% python3 -q
>>> import numpy as np
>>> np.set_printoptions(suppress=True, linewidth=160)
>>> def rnd(a):
...     return np.round(a, 3) + 0
... 
>>> E = np.array([[-1, -2, 0, -2, -2, -1, 0, -2],
...     [-2, -1, -2, 0, -2, -2, -1, 0],
...     [0, -2, -1, -2, 0, -2, -2, -1],
...     [-1, 0, -2, -1, -2, 0, -2, -2],
...     [-2, -1, 0, -2, -1, -2, 0, -2],
...     [-2, -2, -1, 0, -2, -1, -2, 0],
...     [0, -2, -2, -1, 0, -2, -1, -2],
...     [-2, 0, -2, -2, -1, 0, -2, -1]])
>>> other = E ** -1
Traceback (most recent call last):
  File "<python-input-4>", line 1, in <module>
    other = E ** -1
            ~~^^~~~
ValueError: Integers to negative integer powers are not allowed.
>>> other = np.linalg.inv(E)
>>> rnd(np.linalg.slogdet(E)[0])
np.float64(-1.0)
>>> rnd(np.linalg.det(E) * other)
array([[-155., -145., -275., -185.,  245.,  255.,  125.,  215.],
       [ 215., -155., -145., -275., -185.,  245.,  255.,  125.],
       [ 125.,  215., -155., -145., -275., -185.,  245.,  255.],
       [ 255.,  125.,  215., -155., -145., -275., -185.,  245.],
       [ 245.,  255.,  125.,  215., -155., -145., -275., -185.],
       [-185.,  245.,  255.,  125.,  215., -155., -145., -275.],
       [-275., -185.,  245.,  255.,  125.,  215., -155., -145.],
       [-145., -275., -185.,  245.,  255.,  125.,  215., -155.]])
>>> rnd(np.linalg.cond(E))
np.float64(13.066)
>>> np.allclose(other, E.T)
False
>>> other = np.array([[5, 0], [-1, 1]])
>>> Z = np.array([[3, 3], [4, 1]])
>>> arr = np.kron(other, Z)
>>> arr
array([[15, 15,  0,  0],
       [20,  5,  0,  0],
       [-3, -3,  3,  3],
       [-4, -1,  4,  1]])
>>> vec = np.array([1, 2, 1, -2])
>>> target = arr @ vec
>>> c, lr = np.zeros(4), 1 / np.linalg.norm(arr, 2) ** 2
>>> for i in range(30):
...     c -= lr * arr.T @ (arr @ c - target)
...     if i % 5 == 0: print(i, round(np.linalg.norm(arr @ c - target), 3))
... 
0 10.382
5 7.381
10 5.504
15 4.386
20 3.754
25 3.41
>>> rnd(np.linalg.cond(arr))
np.float64(18.811)
>>> rnd(c)
array([ 1.021,  1.965,  0.013, -0.253])
>>> Q, vecs = np.linalg.qr(E[:, :7])[0], np.linalg.qr(E[:, 7:])[0]
>>> sv = np.linalg.svd(Q.T @ vecs, compute_uv=False)
>>> rnd(np.degrees(np.arccos(sv.clip(0, 1))))
array([18.816])
>>> rnd(np.linalg.norm(Q @ Q.T - vecs @ vecs.T, 2))
np.float64(1.0)
>>> A = np.loadtxt("sample9.csv", delimiter=",")
>>> A
array([[0., 4., 0., 3., 5., 0.],
       [3., 1., 8., 0., 4., 4.],
       [6., 7., 5., 9., 9., 9.],
       [3., 6., 0., 6., 1., 1.],
       [8., 9., 5., 3., 4., 1.],
       [0., 2., 2., 5., 2., 7.]])
>>> r0 = np.array([2, 2, 1, 1, 2, 2])
>>> other = A + np.outer(r0, np.eye(6)[1])
>>> np.linalg.matrix_rank(np.linalg.inv(other) - np.linalg.inv(A), tol=1e-8)
np.int64(1)
>>> rnd(np.linalg.det(other) / np.linalg.det(A)), rnd(1 + np.linalg.solve(A, r0)[1])
(np.float64(1.828), np.float64(1.828))
>>> rnd(np.sort(np.abs(np.linalg.eigvals(E))))
array([ 0.765,  0.765,  1.848,  1.848,  3.162,  3.162,  4.   , 10.   ])
>>> E @ E
array([[17,  8, 13, 12, 16, 10, 12, 12],
       [12, 17,  8, 13, 12, 16, 10, 12],
       [12, 12, 17,  8, 13, 12, 16, 10],
       [10, 12, 12, 17,  8, 13, 12, 16],
       [16, 10, 12, 12, 17,  8, 13, 12],
       [12, 16, 10, 12, 12, 17,  8, 13],
       [13, 12, 16, 10, 12, 12, 17,  8],
       [ 8, 13, 12, 16, 10, 12, 12, 17]])
>>> (E - E.T) / 2
array([[ 0. ,  0. ,  0. , -0.5,  0. ,  0.5,  0. ,  0. ],
       [ 0. ,  0. ,  0. ,  0. , -0.5,  0. ,  0.5,  0. ],
       [ 0. ,  0. ,  0. ,  0. ,  0. , -0.5,  0. ,  0.5],
       [ 0.5,  0. ,  0. ,  0. ,  0. ,  0. , -0.5,  0. ],
       [ 0. ,  0.5,  0. ,  0. ,  0. ,  0. ,  0. , -0.5],
       [-0.5,  0. ,  0.5,  0. ,  0. ,  0. ,  0. ,  0. ],
       [ 0. , -0.5,  0. ,  0.5,  0. ,  0. ,  0. ,  0. ],
       [ 0. ,  0. , -0.5,  0. ,  0.5,  0. ,  0. ,  0. ]])
>>> np.allclose(E, E.T)
False
>>> np.allclose(E @ E.T, E.T @ E)
True
>>> rnd(np.abs(np.linalg.eigvals(E)).max())
np.float64(10.0)
>>> np.linalg.determinant(E)
Traceback (most recent call last):
  File "<python-input-36>", line 1, in <module>
    np.linalg.determinant(E)
    ^^^^^^^^^^^^^^^^^^^^^
AttributeError: module 'numpy.linalg' has no attribute 'determinant'
>>> mat = np.loadtxt("run14.csv", delimiter=",")
>>> rnd(mat)
array([[0.667, 0.333, 0.   , 0.   ],
       [0.   , 1.   , 0.   , 0.   ],
       [0.333, 0.   , 0.333, 0.333],
       [0.   , 0.5  , 0.   , 0.5  ]])
>>> def softmax(z):
...     e = np.exp(z - z.max(axis=-1, keepdims=True))
...     return e / e.sum(axis=-1, keepdims=True)
... 
>>> rnd(softmax(mat[3]))
array([0.189, 0.311, 0.189, 0.311])
>>> rnd(softmax(mat[3] + -1))
array([0.189, 0.311, 0.189, 0.311])
>>> softmax(mat).sum(axis=1)
array([1., 1., 1., 1.])
>>> scores = mat @ mat.T / np.sqrt(4)
>>> rnd(softmax(scores)[3] @ mat)
array([0.229, 0.483, 0.076, 0.212])
>>> rnd(softmax(scores + np.triu(np.full(scores.shape, -np.inf), 1)))
array([[1.   , 0.   , 0.   , 0.   ],
       [0.417, 0.583, 0.   , 0.   ],
       [0.339, 0.303, 0.358, 0.   ],
       [0.229, 0.271, 0.229, 0.271]])
>>> t3 = np.stack([mat, 5 * mat, mat[::-1]])
>>> t3.shape
(3, 4, 4)
>>> rnd(t3.sum(axis=0))
array([[4.   , 2.5  , 0.   , 0.5  ],
       [0.333, 6.   , 0.333, 0.333],
       [2.   , 1.   , 2.   , 2.   ],
       [0.667, 3.333, 0.   , 3.   ]])
>>> rnd(np.linalg.det(t3))
array([ 0.111, 69.444,  0.111])
>>> rnd(np.linalg.norm(t3, axis=(1, 2)))
array([1.546, 7.728, 1.546])
>>> other = mat / np.linalg.norm(mat, axis=1, keepdims=True)
>>> gram = other @ other.T
>>> rnd(gram)
array([[1.   , 0.447, 0.516, 0.316],
       [0.447, 1.   , 0.   , 0.707],
       [0.516, 0.   , 1.   , 0.408],
       [0.316, 0.707, 0.408, 1.   ]])
>>> rnd(gram[1])
array([0.447, 1.   , 0.   , 0.707])
>>> rng = np.random.default_rng(787)
>>> idx = rng.permutation(4)
>>> other = mat[:, idx] * rng.choice([-1, 1], 4)
>>> rnd(other)
array([[-0.667,  0.   ,  0.   ,  0.333],
       [ 0.   ,  0.   ,  0.   ,  1.   ],
       [-0.333, -0.333,  0.333,  0.   ],
       [ 0.   , -0.5  ,  0.   ,  0.5  ]])
>>> U, _, Vt = np.linalg.svd(mat.T @ other)
>>> rnd(np.linalg.lstsq(mat, other)[0])
array([[-1.,  0.,  0.,  0.],
       [ 0.,  0.,  0.,  1.],
       [ 0.,  0.,  1.,  0.],
       [ 0., -1.,  0.,  0.]])
>>> F = np.eye(10, dtype=int)[rng.permutation(10)]
>>> F
array([[0, 0, 0, 1, 0, 0, 0, 0, 0, 0],
       [0, 0, 1, 0, 0, 0, 0, 0, 0, 0],
       [0, 0, 0, 0, 0, 0, 0, 0, 0, 1],
       [0, 1, 0, 0, 0, 0, 0, 0, 0, 0],
       [0, 0, 0, 0, 0, 0, 0, 1, 0, 0],
       [0, 0, 0, 0, 0, 0, 1, 0, 0, 0],
       [1, 0, 0, 0, 0, 0, 0, 0, 0, 0],
       [0, 0, 0, 0, 0, 0, 0, 0, 1, 0],
       [0, 0, 0, 0, 1, 0, 0, 0, 0, 0],
       [0, 0, 0, 0, 0, 1, 0, 0, 0, 0]])
>>> (np.linalg.matrix_power((F != 0) + (F.T != 0) + np.eye(10), 10) > 0).astype(int)
array([[1, 1, 1, 1, 0, 1, 1, 0, 0, 1],
       [1, 1, 1, 1, 0, 1, 1, 0, 0, 1],
       [1, 1, 1, 1, 0, 1, 1, 0, 0, 1],
       [1, 1, 1, 1, 0, 1, 1, 0, 0, 1],
       [0, 0, 0, 0, 1, 0, 0, 1, 1, 0],
       [1, 1, 1, 1, 0, 1, 1, 0, 0, 1],
       [1, 1, 1, 1, 0, 1, 1, 0, 0, 1],
       [0, 0, 0, 0, 1, 0, 0, 1, 1, 0],
       [0, 0, 0, 0, 1, 0, 0, 1, 1, 0],
       [1, 1, 1, 1, 0, 1, 1, 0, 0, 1]])
>>> rnd(np.linalg.norm(F, "nuc"))
np.float64(10.0)
>>> F[6] @ F[3]
np.int64(0)
>>> rnd(np.linalg.norm(F, 1)), rnd(np.linalg.norm(F, np.inf))
(np.float64(1.0), np.float64(1.0))
>>> rnd(np.linalg.norm(F, 2))
np.float64(1.0)
>>> rnd(np.linalg.norm(F, axis=1))
array([1., 1., 1., 1., 1., 1., 1., 1., 1., 1.])
>>> other = np.linalg.inv(F)
>>> other
array([[0., 0., 0., 0., 0., 0., 1., 0., 0., 0.],
       [0., 0., 0., 1., 0., 0., 0., 0., 0., 0.],
       [0., 1., 0., 0., 0., 0., 0., 0., 0., 0.],
       [1., 0., 0., 0., 0., 0., 0., 0., 0., 0.],
       [0., 0., 0., 0., 0., 0., 0., 0., 1., 0.],
       [0., 0., 0., 0., 0., 0., 0., 0., 0., 1.],
       [0., 0., 0., 0., 0., 1., 0., 0., 0., 0.],
       [0., 0., 0., 0., 1., 0., 0., 0., 0., 0.],
       [0., 0., 0., 0., 0., 0., 0., 1., 0., 0.],
       [0., 0., 1., 0., 0., 0., 0., 0., 0., 0.]])
>>> F @ other
array([[1., 0., 0., 0., 0., 0., 0., 0., 0., 0.],
       [0., 1., 0., 0., 0., 0., 0., 0., 0., 0.],
       [0., 0., 1., 0., 0., 0., 0., 0., 0., 0.],
       [0., 0., 0., 1., 0., 0., 0., 0., 0., 0.],
       [0., 0., 0., 0., 1., 0., 0., 0., 0., 0.],
       [0., 0., 0., 0., 0., 1., 0., 0., 0., 0.],
       [0., 0., 0., 0., 0., 0., 1., 0., 0., 0.],
       [0., 0., 0., 0., 0., 0., 0., 1., 0., 0.],
       [0., 0., 0., 0., 0., 0., 0., 0., 1., 0.],
       [0., 0., 0., 0., 0., 0., 0., 0., 0., 1.]])
>>> rnd(np.linalg.det(F) * np.linalg.det(other))
np.float64(1.0)
>>> other = np.array([[0, 2, 3],
...     [2, 0, 0],
...     [2, 1, 2],
...     [2, 2, 2],
...     [1, 0, 3],
...     [2, 2, 3],
...     [1, 2, 2],
...     [0, 3, 0],
...     [0, 2, 0],
...     [0, 3, 1]])
>>> np.linalg.matrix_rank(F @ other)
np.int64(3)
>>> np.linalg.matrix_rank(np.vstack([F, other.T]))
np.int64(10)
>>> F @ other
array([[2, 2, 2],
       [2, 1, 2],
       [0, 3, 1],
       [2, 0, 0],
       [0, 3, 0],
       [1, 2, 2],
       [0, 2, 3],
       [0, 2, 0],
       [1, 0, 3],
       [2, 2, 3]])
>>> np.einsum("ik,kj->ji", F, other)
array([[2, 2, 0, 2, 0, 1, 0, 0, 1, 2],
       [2, 1, 3, 0, 3, 2, 2, 2, 0, 2],
       [2, 2, 1, 0, 0, 2, 3, 0, 3, 3]])
>>> F.sum(axis=1)
array([1, 1, 1, 1, 1, 1, 1, 1, 1, 1])
>>> pr = np.eye(10)[7]
>>> for _ in range(4):
...     pr = pr @ F
...     print(pr.round(3))
... 
[0. 0. 0. 0. 0. 0. 0. 0. 1. 0.]
[0. 0. 0. 0. 1. 0. 0. 0. 0. 0.]
[0. 0. 0. 0. 0. 0. 0. 1. 0. 0.]
[0. 0. 0. 0. 0. 0. 0. 0. 1. 0.]
>>> X = np.arange(54).reshape(9, 6) + -1
>>> X
array([[-1,  0,  1,  2,  3,  4],
       [ 5,  6,  7,  8,  9, 10],
       [11, 12, 13, 14, 15, 16],
       [17, 18, 19, 20, 21, 22],
       [23, 24, 25, 26, 27, 28],
       [29, 30, 31, 32, 33, 34],
       [35, 36, 37, 38, 39, 40],
       [41, 42, 43, 44, 45, 46],
       [47, 48, 49, 50, 51, 52]])
>>> other = X / np.sqrt((X ** 2).mean(axis=1, keepdims=True))
>>> np.linalg.matrix_rank(X - X.mean(axis=1, keepdims=True))
np.int64(1)
>>> rnd(np.linalg.norm(other, axis=1))
array([2.449, 2.449, 2.449, 2.449, 2.449, 2.449, 2.449, 2.449, 2.449])
>>> X.sum(axis=1)
array([  9,  45,  81, 117, 153, 189, 225, 261, 297])
>>> np.diff(X, axis=0)
array([[6, 6, 6, 6, 6, 6],
       [6, 6, 6, 6, 6, 6],
       [6, 6, 6, 6, 6, 6],
       [6, 6, 6, 6, 6, 6],
       [6, 6, 6, 6, 6, 6],
       [6, 6, 6, 6, 6, 6],
       [6, 6, 6, 6, 6, 6],
       [6, 6, 6, 6, 6, 6]])
>>> np.count_nonzero(X)
np.int64(53)
>>> np.linalg.matrix_rank(X)
np.int64(2)
>>> rnd(np.linalg.svd(X, compute_uv=False))
array([219.519,   6.508,   0.   ,   0.   ,   0.   ,   0.   ])
>>> X.mean(axis=0)
array([23., 24., 25., 26., 27., 28.])
>>> X - X[0]
array([[ 0,  0,  0,  0,  0,  0],
       [ 6,  6,  6,  6,  6,  6],
       [12, 12, 12, 12, 12, 12],
       [18, 18, 18, 18, 18, 18],
       [24, 24, 24, 24, 24, 24],
       [30, 30, 30, 30, 30, 30],
       [36, 36, 36, 36, 36, 36],
       [42, 42, 42, 42, 42, 42],
       [48, 48, 48, 48, 48, 48]])
>>> W = np.array([[-1, 1], [0, 2], [1, 0], [1, 0], [1, 0], [0, -1]])
>>> c = np.array([2, 1])
>>> act = np.maximum(X @ W + c, 0)
>>> np.linalg.matrix_rank(act)
np.int64(2)
>>> act
array([[  9,   0],
       [ 21,   8],
       [ 33,  20],
       [ 45,  32],
       [ 57,  44],
       [ 69,  56],
       [ 81,  68],
       [ 93,  80],
       [105,  92]])
>>> rnd((act > 0).mean(axis=0))
array([1.   , 0.889])
>>> Z = np.array([[2, 3, 2], [4, 4, 3]])
>>> W @ Z
array([[ 2,  1,  1],
       [ 8,  8,  6],
       [ 2,  3,  2],
       [ 2,  3,  2],
       [ 2,  3,  2],
       [-4, -4, -3]])
>>> act @ Z
array([[ 18,  27,  18],
       [ 74,  95,  66],
       [146, 179, 126],
       [218, 263, 186],
       [290, 347, 246],
       [362, 431, 306],
       [434, 515, 366],
       [506, 599, 426],
       [578, 683, 486]])
